% ipython --no-banner

In [1]: import numpy as np

In [2]: np.set_printoptions(precision=3, suppress=True, linewidth=200, sign=" ")

In [3]: feats = np.array([[1, -1, 1], [1, 0, 0], [1, 1, 1]])

In [4]: f, g = feats[2], feats[0]

In [5]: f @ g
Out[5]: np.int64(1)

In [6]: p = (f @ g) / (f @ f) * f

In [7]: g - p
Out[7]: array([ 0.667, -1.333,  0.667])

In [8]: np.outer(f, g)
Out[8]: 
array([[ 1, -1,  1],
       [ 1, -1,  1],
       [ 1, -1,  1]])

In [9]: np.linalg.matrix_rank(np.outer(f, g))
Out[9]: np.int64(1)

In [10]: np.einsum("ii->", feats)
Out[10]: np.int64(2)

In [11]: round(np.linalg.eigvals(feats).sum().real, 3)
Out[11]: np.float64(2.0)

In [12]: np.linalg.eigvals(feats)
Out[12]: array([ 2.+0.j,  0.+1.j,  0.-1.j])

In [13]: round(float(np.linalg.det(feats[::-1])), 3)
Out[13]: -2.0

In [14]: Y = feats ** -1
ValueError: Integers to negative integer powers are not allowed.


In [15]: Y = np.linalg.invert(feats)
AttributeError: module 'numpy.linalg' has no attribute 'invert'


In [16]: Y = np.linalg.inv(feats)

In [17]: round(np.linalg.cond(feats), 3)
Out[17]: np.float64(3.226)

In [18]: (np.abs(Y) > 1e-9).astype(int)
Out[18]: 
array([[ 0,  1,  0],
       [ 1,  0,  1],
       [ 1,  1,  1]])

In [19]: Y
Out[19]: 
array([[ 0. ,  1. ,  0. ],
       [-0.5,  0. ,  0.5],
       [ 0.5, -1. ,  0.5]])

In [20]: round(np.linalg.slogdet(feats)[0], 3)
Out[20]: np.float64(1.0)

In [21]: np.allclose(Y, feats.T)
Out[21]: False

In [22]: np.round(np.linalg.det(feats) * np.linalg.det(Y), 3)
Out[22]: np.float64(1.0)

In [23]: np.allclose(feats, feats.T)
Out[23]: False

In [24]: np.linalg.matrix_power(feats, 4)
Out[24]: 
array([[  7,   0,   6],
       [  3,   1,   3],
       [  9,   0,  10]])

In [25]: np.linalg.determinant(feats)
AttributeError: module 'numpy.linalg' has no attribute 'determinant'


In [26]: (feats - feats.T) / 2
Out[26]: 
array([[ 0. , -1. ,  0. ],
       [ 1. ,  0. , -0.5],
       [ 0. ,  0.5,  0. ]])

In [27]: round(np.abs(np.linalg.eigvals(feats)).max(), 3)
Out[27]: np.float64(2.0)

In [28]: np.trace(feats)
Out[28]: np.int64(2)

In [29]: hat = np.triu(np.array([[4, 1, -3], [1, 0, -3], [0, 3, 2]]), 1) + np.eye(3)

In [30]: Y = hat @ feats @ np.linalg.inv(hat)

In [31]: np.trace(Y), np.trace(feats)
Out[31]: (np.float64(2.0), np.int64(2))

In [32]: hat @ feats - feats @ hat
Out[32]: 
array([[-2., -4., -3.],
       [-3., -4.,  0.],
       [ 0., -1.,  6.]])

In [33]: Y
Out[33]: 
array([[ -1.,  -3., -14.],
       [ -2.,  -1., -12.],
       [  1.,   0.,   4.]])

In [34]: data = np.load("data.npy")

In [35]: data
Out[35]: 
array([[ 3.,  1.,  0.],
       [ 0.,  3.,  1.],
       [ 0.,  0.,  3.]])

In [36]: # triangular

In [37]: np.linalg.norm(data, axis=1).argmax()
Out[37]: np.int64(0)

In [38]: round(np.linalg.norm(data[2], 1), 3), round(np.linalg.norm(data[2], np.inf), 3)
Out[38]: (np.float64(3.0), np.float64(3.0))

In [39]: round(np.linalg.norm(data, 1), 3), round(float(np.linalg.norm(data, np.inf)), 3)
Out[39]: (np.float64(4.0), 4.0)

In [40]: np.linalg.norm(data, axis=2)
AxisError: axis 2 is out of bounds for array of dimension 2


In [41]: round(float(np.linalg.norm(data) ** 2 / np.linalg.norm(data, 2) ** 2), 3)
Out[41]: 2.068

In [42]: np.round(np.linalg.norm(data, "nuc"), 3)
Out[42]: np.float64(9.167)

In [43]: data[2] @ data[1]
Out[43]: np.float64(3.0)

In [44]: Y = np.array([[0, 1, 2, 0], [1, 2, 0, 1], [2, 1, 1, 0], [1, 0, 0, 0]])

In [45]: Y[-1] = Y[0]

In [46]: F = Y + 0.02 * np.eye(4)

In [47]: F
Out[47]: 
array([[ 0.02,  1.  ,  2.  ,  0.  ],
       [ 1.  ,  2.02,  0.  ,  1.  ],
       [ 2.  ,  1.  ,  1.02,  0.  ],
       [ 0.  ,  1.  ,  2.  ,  0.02]])

In [48]: th = np.radians(60)

In [49]: R = np.eye(4)

In [50]: R[0, 0] = R[1, 1] = np.cos(th)

In [51]: R[0, 1], R[1, 0] = -np.sin(th), np.sin(th)

In [52]: R
Out[52]: 
array([[ 0.5  , -0.866,  0.   ,  0.   ],
       [ 0.866,  0.5  ,  0.   ,  0.   ],
       [ 0.   ,  0.   ,  1.   ,  0.   ],
       [ 0.   ,  0.   ,  0.   ,  1.   ]])

In [53]: Y = F @ R.T

In [54]: np.abs(Y - F).max(axis=0)
Out[54]: array([ 2.249,  1.232,  0.   ,  0.   ])

In [55]: np.linalg.svd(F, compute_uv=False), np.linalg.svd(Y, compute_uv=False)
Out[55]: 
(array([ 3.896,  2.262,  1.352,  0.01 ]),
 array([ 3.896,  2.262,  1.352,  0.01 ]))

In [56]: W0 = np.loadtxt("arr.csv", delimiter=",")

In [57]: W0
Out[57]: 
array([[ 1., -2.,  4.],
       [ 1., -1.,  1.],
       [ 1.,  0.,  0.],
       [ 1.,  1.,  1.]])

In [58]: x = np.array([0, 0, 3])

In [59]: y = W0 @ x

In [60]: np.round(np.linalg.solve(W0.T @ W0, W0.T @ y), 3) + 0
Out[60]: array([ 0.,  0.,  3.])

In [61]: np.linalg.solve(W0, y)
LinAlgError: Last 2 dimensions of the array must be square


In [62]: y
Out[62]: array([ 12.,   3.,   0.,   3.])

In [63]: rng = np.random.default_rng(591)

In [64]: y = y + 0.1 * rng.normal(size=4)

In [65]: y
Out[65]: array([12.049,  2.908, -0.082,  3.04 ])

In [66]: c, *_ = np.linalg.lstsq(W0, y)

In [67]: c.round()
Out[67]: array([-0.,  0.,  3.])

In [68]: W = np.array([[1, 1, 3, 1, 0], [2, 3, 2, 1, 0], [3, 2, 0, 3, 1]])

In [69]: c = np.array([-3, 0, -3, 3, 0])

In [70]: hid = np.maximum(W0 @ W + c, 0)

In [71]: hid
Out[71]: 
array([[  6.,   3.,   0.,  14.,   4.],
       [  0.,   0.,   0.,   6.,   1.],
       [  0.,   1.,   0.,   4.,   0.],
       [  3.,   6.,   2.,   8.,   1.]])

In [72]: np.linalg.matrix_rank(hid)
Out[72]: np.int64(4)

In [73]: (hid > 0).astype(int)
Out[73]: 
array([[ 1,  1,  0,  1,  1],
       [ 0,  0,  0,  1,  1],
       [ 0,  1,  0,  1,  0],
       [ 1,  1,  1,  1,  1]])

In [74]: C = np.array([[2, 1, 2], [1, 2, 0], [1, 2, 0], [2, 2, 2], [0, 0, 1]])

In [75]: (hid @ C).round(6).argmax(axis=1)
Out[75]: array([ 2,  2,  1,  1])

In [76]: W @ C
Out[76]: 
array([[  8,  11,   4],
       [ 11,  14,   6],
       [ 14,  13,  13]])

In [77]: Y = W0 / np.linalg.norm(W0, axis=1, keepdims=True)

In [78]: cov = Y @ Y.T

In [79]: np.round(np.degrees(np.arccos(np.clip(cov[1, 3], -1, 1))), 3)
Out[79]: np.float64(70.529)

In [80]: cov
Out[80]: 
array([[ 1.   ,  0.882,  0.218,  0.378],
       [ 0.882,  1.   ,  0.577,  0.333],
       [ 0.218,  0.577,  1.   ,  0.577],
       [ 0.378,  0.333,  0.577,  1.   ]])

In [81]: cov[1]
Out[81]: array([ 0.882,  1.   ,  0.577,  0.333])

In [82]: (cov - 2 * np.eye(4)).round(6).argmax(axis=1)
Out[82]: array([ 1,  0,  1,  2])

In [83]: f, g = cov[1], cov[0]

In [84]: round(float(f @ g), 3)
Out[84]: 2.016

In [85]: p = (f @ g) / (f @ f) * f

In [86]: np.outer(f, g)
Out[86]: 
array([[ 0.882,  0.778,  0.192,  0.333],
       [ 1.   ,  0.882,  0.218,  0.378],
       [ 0.577,  0.509,  0.126,  0.218],
       [ 0.333,  0.294,  0.073,  0.126]])

In [87]: np.round(np.linalg.norm(f + g) ** 2 + np.linalg.norm(f - g) ** 2, 3)
Out[87]: np.float64(8.381)

In [88]: p
Out[88]: array([ 0.8  ,  0.907,  0.524,  0.302])

In [89]: g - p
Out[89]: array([ 0.2  , -0.025, -0.306,  0.076])
